$ python -q
>>> import numpy as np
>>> np.set_printoptions(precision=2, suppress=True, linewidth=160, sign=" ")
>>> def rd(a):
...     return np.round(a, 2) + 0
... 
>>> data = np.loadtxt("test3.csv", delimiter=",")
>>> data
array([[-1.04,  0.8 ,  1.1 ,  0.5 ],
       [ 0.46, -0.2 ,  0.3 ,  0.2 ],
       [ 1.25, -0.5 , -1.2 ,  0.7 ],
       [-0.33, -0.7 ,  0.3 ,  1.1 ],
       [ 0.72, -0.8 , -0.1 ,  1.  ],
       [-0.1 ,  0.2 ,  0.2 , -0.7 ],
       [-0.19,  0.  ,  0.2 ,  0.9 ],
       [ 0.45, -0.4 , -0.6 , -0.4 ],
       [ 0.01, -0.8 , -0.4 ,  0.5 ],
       [ 0.54,  0.5 , -0.4 , -2.  ],
       [-0.59,  0.9 ,  0.1 ,  1.1 ],
       [-0.23, -0.9 ,  0.7 , -0.4 ],
       [-0.16, -0.1 ,  0.5 , -1.  ],
       [ 0.16,  1.1 , -0.1 , -0.7 ],
       [ 0.49, -0.2 ,  0.4 , -1.8 ],
       [-0.76, -1.2 ,  0.9 , -1.2 ],
       [-0.26,  0.9 ,  0.  , -1.5 ],
       [ 1.21, -0.6 , -1.  , -0.9 ],
       [ 1.67,  0.2 , -1.6 ,  0.  ],
       [-0.9 ,  0.4 ,  0.5 , -0.2 ],
       [-0.76, -1.1 ,  1.  , -0.6 ],
       [ 0.66,  0.3 , -0.3 ,  0.3 ],
       [ 0.75,  0.4 , -0.3 ,  0.1 ],
       [-0.27,  0.7 ,  0.1 , -2.3 ],
       [ 0.86,  1.2 , -0.7 ,  2.7 ],
       [-0.01, -2.  ,  0.2 ,  0.1 ],
       [-2.56, -0.3 ,  1.9 , -1.6 ]])
>>> vec = np.array([-4, -5, -6, 5])
>>> y = data @ vec
>>> rd(np.linalg.solve(data.T @ data, data.T @ y))
array([-4., -5., -6.,  5.])
>>> rd(np.linalg.lstsq(data, y)[0])
array([-4., -5., -6.,  5.])
>>> rng = np.random.default_rng(7990)
>>> y = y + 0.02 * rng.normal(size=27)
>>> rd(y)
array([ -3.95,  -1.63,   8.22,   8.49,   6.74,  -5.28,   4.06,   1.8 ,   8.84, -12.28,   2.75,  -0.78,  -6.86,  -9.06, -12.38,  -2.34, -10.97,  -0.32,   1.89,
        -2.42,  -0.46,  -0.85,  -2.69, -14.51,   8.22,   9.32,  -7.66])
>>> c, *_ = np.linalg.lstsq(data, y)
>>> rd(data.T @ (y - data @ c))
array([ 0.,  0.,  0.,  0.])
>>> rd(c)
array([-4.  , -5.  , -5.99,  5.  ])
>>> c.round()
array([-4., -5., -6.,  5.])
>>> [round(float(np.linalg.norm(np.linalg.solve(data.T @ data + lam * np.eye(4), data.T @ y))), 2) for lam in (0, 1, 10, 100)]
[10.1, 7.88, 4.91, 1.49]
>>> cen = data - data.mean(axis=0)
>>> vecs = np.linalg.svd(cen)[2][:3]
>>> A2 = cen - cen @ vecs.T @ vecs
>>> np.linalg.norm(A2, axis=1).round(6).argmax()
np.int64(14)
>>> rd(np.diag(vecs.T @ vecs))
array([ 0.6 ,  0.99,  0.41,  1.  ])
>>> X = np.load("run12.npy")
>>> X
array([[  2,   0, -12,  -3],
       [  1,   1,   8,   2],
       [  1,  -1,  -4,  -1],
       [ -3,   3, -12,  -3],
       [ -3,  -2,   8,   2],
       [  0,   0, -12,  -3]])
>>> rk = np.linalg.matrix_rank(X)
>>> rk
np.int64(3)
>>> N = np.linalg.svd(X)[2][rk:].T
>>> rd(N[:, 0] / N[np.abs(N[:, 0]).round(6).argmax(), 0])
array([ 0.  ,  0.  , -0.25,  1.  ])
>>> [int(np.linalg.matrix_rank(X[:, :j + 1])) for j in range(4)]
[1, 2, 3, 3]
>>> [int(np.linalg.matrix_rank(X[:i])) for i in range(1, len(X) + 1)]
[1, 2, 3, 3, 3, 3]
>>> np.allclose(X[:-1].T @ np.linalg.lstsq(X[:-1].T, X[-1])[0], X[-1])
True
>>> np.abs(np.diag(np.linalg.qr(X)[1])) > 1e-9
array([ True,  True,  True, False])
>>> rd(X @ np.linalg.pinv(X) @ X)
array([[  2.,   0., -12.,  -3.],
       [  1.,   1.,   8.,   2.],
       [  1.,  -1.,  -4.,  -1.],
       [ -3.,   3., -12.,  -3.],
       [ -3.,  -2.,   8.,   2.],
       [  0.,   0., -12.,  -3.]])
>>> np.linalg.lstsq(X[:-1].T, X[-1])[2]
np.int32(3)
>>> np.linalg.cond(X) > 100
np.True_
>>> rd(np.linalg.norm(X, 2) / np.linalg.norm(X))
np.float64(0.97)
>>> np.argsort(-np.linalg.norm(X, axis=0).round(6), kind="stable")[:3]
array([ 2,  3,  0])
>>> [round(float(x), 2) for x in np.linalg.svd(X, compute_uv=False)[:3]]
[24.8, 4.99, 3.34]
>>> f = np.array([2, 1, -5, -3])
>>> W0 = np.outer(rng.normal(size=15), f) + 0.3 * rng.normal(size=(15, 4))
>>> rd(W0)
array([[ -0.03,   0.27,   0.54,  -0.04],
       [ -2.6 ,  -1.01,   6.05,   3.52],
       [  1.6 ,   0.64,  -4.  ,  -2.05],
       [ -0.35,   0.35,  -0.26,  -0.2 ],
       [ -0.38,  -0.13,   1.06,   0.71],
       [  1.13,   0.23,  -3.94,  -2.01],
       [  4.74,   3.4 , -11.56,  -7.38],
       [ -0.15,  -0.46,   1.46,   1.2 ],
       [ -0.53,  -0.04,   0.77,   0.73],
       [ -0.48,  -0.3 ,   2.54,   1.53],
       [ -0.49,  -0.18,   1.78,   0.78],
       [  1.56,   0.65,  -3.56,  -1.63],
       [ -1.17,  -0.72,   3.66,   2.12],
       [  1.27,   0.28,  -3.15,  -1.69],
       [  1.18,   0.72,  -3.65,  -2.09]])
>>> basis = W0[[7, 0]].astype(float)
>>> for _ in range(4):
...     labels = np.linalg.norm(W0[:, None] - basis, axis=-1).argmin(axis=1)
...     basis = np.array([W0[labels == j].mean(axis=0) for j in range(2)])
... 
>>> labels
array([ 0,  0,  1,  0,  0,  1,  1,  0,  0,  0,  0,  1,  0,  1,  1])
>>> rd(basis[1] - basis[0])
array([ 2.6 ,  1.23, -6.93, -3.96])
>>> np.abs(basis[1] - basis[0]).argmax()
np.int64(2)
>>> np.bincount(labels)
array([ 9,  6])
>>> D = np.linalg.norm(W0[:, None] - W0[None], axis=-1)
>>> np.unravel_index(D.round(6).argmax(), D.shape)
(np.int64(1), np.int64(6))
>>> D.mean(axis=1).argmax()
np.int64(6)
>>> D.shape
(15, 15)
>>> D[6].round(6).argsort(kind="stable")[:4]
array([  6,   2,   5,  14])
>>> cen = W0 - W0.mean(axis=0)
>>> vecs = np.linalg.svd(cen)[2][:1]
>>> A2 = cen - cen @ vecs.T @ vecs
>>> np.linalg.norm(A2, axis=1).round(6).argmax()
np.int64(6)
>>> rd(np.diag(vecs.T @ vecs))
array([ 0.1 ,  0.03,  0.64,  0.23])
>>> A = np.load("layer13.npy")
>>> rd(A)
array([[-13.89, -15.87, -21.84,  15.89, -11.91,  -5.97,  -9.95],
       [-13.88, -15.85, -21.82,  15.87, -11.9 ,  -5.97,  -9.95],
       [-13.61, -15.51, -21.42,  15.59, -11.66,  -5.91,  -9.83],
       [-13.24, -15.06, -20.87,  15.2 , -11.35,  -5.82,  -9.67],
       [ -7.18,  -7.49, -11.64,   8.78,  -6.23,  -4.14,  -6.69],
       [ -2.72,  -1.88,  -4.28,   3.85,  -2.58,  -2.4 ,  -3.67],
       [ -2.11,  -1.14,  -3.21,   3.14,  -2.09,  -2.07,  -3.11],
       [ -1.31,  -0.21,  -1.75,   2.15,  -1.45,  -1.54,  -2.24],
       [ -0.44,   0.51,  -0.15,   0.89,  -0.69,  -0.66,  -0.87],
       [ -0.36,   0.51,  -0.03,   0.75,  -0.6 ,  -0.54,  -0.7 ],
       [ -0.31,   0.49,   0.02,   0.66,  -0.54,  -0.47,  -0.59],
       [  0.05,  -0.1 ,  -0.05,  -0.1 ,   0.1 ,   0.04,   0.04],
       [  0.26,  -0.43,  -0.27,  -0.47,   0.51,   0.16,   0.12],
       [  1.82,  -1.2 ,  -0.98,  -2.51,   2.98,   0.21,  -0.26],
       [  1.91,  -1.21,  -1.  ,  -2.61,   3.11,   0.21,  -0.29],
       [  4.5 ,  -0.88,  -0.94,  -5.55,   6.66,  -0.06,  -1.16],
       [  5.9 ,  -0.45,  -0.67,  -7.08,   8.49,  -0.22,  -1.62],
       [ 10.39,   1.45,   0.71, -11.88,  14.11,  -0.74,  -2.97]])
>>> # null space of dimension 4
>>> rd(np.trace(np.linalg.pinv(A) @ A))
np.float64(3.0)
>>> np.linalg.lstsq(A[:-1].T, A[-1])[2]
np.int32(3)
>>> Q, _ = np.linalg.qr(np.array([[0.9, 0.2, 2.0, -0.4],
...     [0.1, -0.2, 0.1, 1.2],
...     [0.9, -0.4, 0.5, -0.2],
...     [-0.5, -0.2, -0.1, 0.4]]))
>>> K = -3 * Q
>>> rd(K)
array([[ 1.97, -1.42, -1.76,  0.03],
       [ 0.22,  1.11, -0.6 ,  2.71],
       [ 1.97,  2.02,  0.56, -0.86],
       [-1.09,  1.3 , -2.28, -0.95]])
>>> rd(np.linalg.svd(K, compute_uv=False))
array([ 3.,  3.,  3.,  3.])
>>> Q, R = np.linalg.qr(K)
>>> Q.shape, R.shape
((4, 4), (4, 4))
>>> np.allclose(R.T @ R, K.T @ K)
True
>>> rd(np.abs(np.diag(R)))
array([ 3.,  3.,  3.,  3.])
>>> rd(Q)
array([[-0.66,  0.47,  0.59, -0.01],
       [-0.07, -0.37,  0.2 , -0.9 ],
       [-0.66, -0.67, -0.19,  0.29],
       [ 0.36, -0.43,  0.76,  0.32]])
>>> rd(abs(R[0, 0])), rd(np.linalg.norm(K[:, 0]))
(np.float64(3.0), np.float64(3.0))
>>> A2 = np.linalg.inv(Q)
>>> rd(np.linalg.det(Q) * np.linalg.det(A2))
np.float64(1.0)
>>> rd(A2)
array([[-0.66, -0.07, -0.66,  0.36],
       [ 0.47, -0.37, -0.67, -0.43],
       [ 0.59,  0.2 , -0.19,  0.76],
       [-0.01, -0.9 ,  0.29,  0.32]])
>>> rd(np.linalg.inv(A2))
array([[-0.66,  0.47,  0.59, -0.01],
       [-0.07, -0.37,  0.2 , -0.9 ],
       [-0.66, -0.67, -0.19,  0.29],
       [ 0.36, -0.43,  0.76,  0.32]])
>>> rd(np.linalg.slogdet(Q)[0])
np.float64(-1.0)
>>> rd(np.linalg.det(Q) * A2)
array([[ 0.66,  0.07,  0.66, -0.36],
       [-0.47,  0.37,  0.67,  0.43],
       [-0.59, -0.2 ,  0.19, -0.76],
       [ 0.01,  0.9 , -0.29, -0.32]])
>>> rd(np.linalg.cond(Q))
np.float64(1.0)
>>> f = np.array([1, -1, 2, 1, -1])
>>> v = np.array([2, 1, 1, 0, 1])
>>> F = np.outer(f, v)
>>> F
array([[ 2,  1,  1,  0,  1],
       [-2, -1, -1,  0, -1],
       [ 4,  2,  2,  0,  2],
       [ 2,  1,  1,  0,  1],
       [-2, -1, -1,  0, -1]])
>>> # looks like rank 1
>>> rk = np.linalg.matrix_rank(F)
>>> rk
np.int64(1)
>>> N = np.linalg.svd(F)[2][rk:].T
>>> [int(np.linalg.matrix_rank(F[:, :j + 1])) for j in range(5)]
[1, 1, 1, 1, 1]
>>> rd(F @ N)
array([[ 0.,  0.,  0.,  0.],
       [ 0.,  0.,  0.,  0.],
       [ 0.,  0.,  0.,  0.],
       [ 0.,  0.,  0.,  0.],
       [ 0.,  0.,  0.,  0.]])
>>> np.allclose(F @ N, 0)
True
>>> J = np.array([[-1, -2, 2, -1], [0, -3, -3, 0], [0, 0, 3, -2], [0, 0, 0, 2]])
>>> J
array([[-1, -2,  2, -1],
       [ 0, -3, -3,  0],
       [ 0,  0,  3, -2],
       [ 0,  0,  0,  2]])
>>> f = np.array([-6, -1, 3, 8])
>>> A2 = J + np.outer(f, np.eye(4)[3])
>>> np.linalg.matrix_rank(np.linalg.inv(A2) - np.linalg.inv(J), tol=1e-8)
np.int64(1)
>>> A2 = J[0, 0] * J[1:] - np.outer(J[1:, 0], J[0])
>>> A2
array([[ 0,  3,  3,  0],
       [ 0,  0, -3,  2],
       [ 0,  0,  0, -2]])
>>> np.linalg.matrix_rank(A2), np.linalg.matrix_rank(J)
(np.int64(3), np.int64(4))
>>> labels = rng.permutation(4)
>>> labels
array([ 2,  1,  3,  0])
>>> A2 = J[labels][:, labels]
>>> np.trace(A2)
np.int64(1)
>>> np.diag(A2)
array([ 3, -3,  2, -1])
>>> hat = np.triu(np.array([[2, 1, 2, 2], [0, 1, 0, 1], [2, 0, 0, 1], [2, 1, 1, 2]]), 1) + np.eye(4)
>>> A2 = hat @ J @ np.linalg.inv(hat)
>>> np.poly(A2)
array([  1.,  -1., -11.,   9.,  18.])
>>> arr = np.load("arr.npy")
>>> rd(arr)
array([[-2.14,  0.19, -0.59, -1.29,  2.51,  0.62,  4.05,  0.16],
       [ 0.19, -0.26, -0.16,  0.04, -0.4 ,  0.28, -1.04,  0.51],
       [-0.59, -0.16, -0.59,  1.1 ,  0.95, -0.51, -1.  ,  0.39],
       [-1.29,  0.04,  1.1 , -2.78, -2.75,  1.66, -0.02, -0.08],
       [ 2.51, -0.4 ,  0.95, -2.75, -0.86,  1.84,  1.04, -2.93],
       [ 0.62,  0.28, -0.51,  1.66,  1.84, -3.22,  0.24,  2.25],
       [ 4.05, -1.04, -1.  , -0.02,  1.04,  0.24, -0.56,  1.63],
       [ 0.16,  0.51,  0.39, -0.08, -2.93,  2.25,  1.63,  1.41]])
>>> # symmetric, so the eigenvalues are real
>>> U, sig, vt = np.linalg.svd(arr, full_matrices=False)
>>> rd(np.abs(vt[0]))
array([ 0.04,  0.01,  0.21,  0.5 ,  0.51,  0.55,  0.18,  0.33])
>>> rd(np.sqrt((sig ** 2).sum())), rd(np.linalg.norm(arr))
(np.float64(12.21), np.float64(12.21))
>>> np.allclose(U * sig @ vt, arr)
True
